>>> import numpy as np
>>> from numpy import linalg as LA
>>> np.set_printoptions(precision=2, suppress=True, linewidth=160, legacy="1.25")
>>> X = np.load("mat.npy")
>>> X
array([[  2.23,   4.47,  -3.94,  -5.43],
       [ -1.07,  -1.78,  -3.16,  -1.7 ],
       [ -3.59,   1.91,   4.  ,   0.51],
       [  3.71,  -5.83,   0.69,  -3.45],
       [  0.15,  -0.3 ,   6.22,   1.91],
       [  3.62,  -0.61,   3.85, -13.03],
       [ -0.94,   1.12,  -1.04,   0.34],
       [  1.24,  -3.66,  -0.66,   4.41],
       [  1.99,  -1.14,  -4.99,   9.73],
       [ -7.  ,   0.11,  -2.02,  -7.31],
       [ -3.96,  -0.65,  -0.02,   1.17],
       [  2.7 ,   2.15,  -0.53,  -7.95],
       [ -4.96,  -0.41,  -2.05,   0.76],
       [ -1.53,  -5.2 ,  -2.62,   1.84],
       [ -4.5 ,   1.27,  -2.01,  -7.47],
       [ -5.41,  -0.31,  -2.64,  -7.29],
       [ -7.73,   4.78,  -2.61,   1.91],
       [ -1.7 ,  -5.24,   2.2 ,   3.77],
       [ -1.28,  -1.25,  -4.26,  -3.55],
       [  1.27,   1.43,  -1.12,   1.29],
       [  3.48,  -5.53,  -9.85,   5.31],
       [  2.39,   0.5 ,   2.5 ,   3.03],
       [  3.53,   0.47,  -7.75,   0.36],
       [  1.75,  -0.87,  -4.49,  -9.03],
       [  9.67,   3.23,  -4.46,  -0.42],
       [  2.43,  -0.65,   2.77,   2.14],
       [ -2.7 ,  -1.37,  -0.69,  -2.06],
       [ -5.45,  -2.36,   3.09,  -2.75]])
>>> labels = X[:, 3] > np.median(X[:, 3])
>>> u = X[labels].mean(axis=0) - X[~labels].mean(axis=0)
>>> print(labels.astype(int))
[0 0 1 0 1 0 0 1 1 0 1 0 1 1 0 0 1 1 0 1 1 1 1 0 0 1 0 0]
>>> round(float((((X - X.mean(axis=0)) @ u > 0) == labels).mean()), 2)
0.96
>>> print(((X - X.mean(axis=0)) @ u > 0).astype(int))
[0 0 1 0 1 0 1 1 1 0 1 0 1 1 0 0 1 1 0 1 1 1 1 0 0 1 0 0]
>>> np.argsort(-np.abs(u).round(6), kind="stable")
array([3, 1, 2, 0])
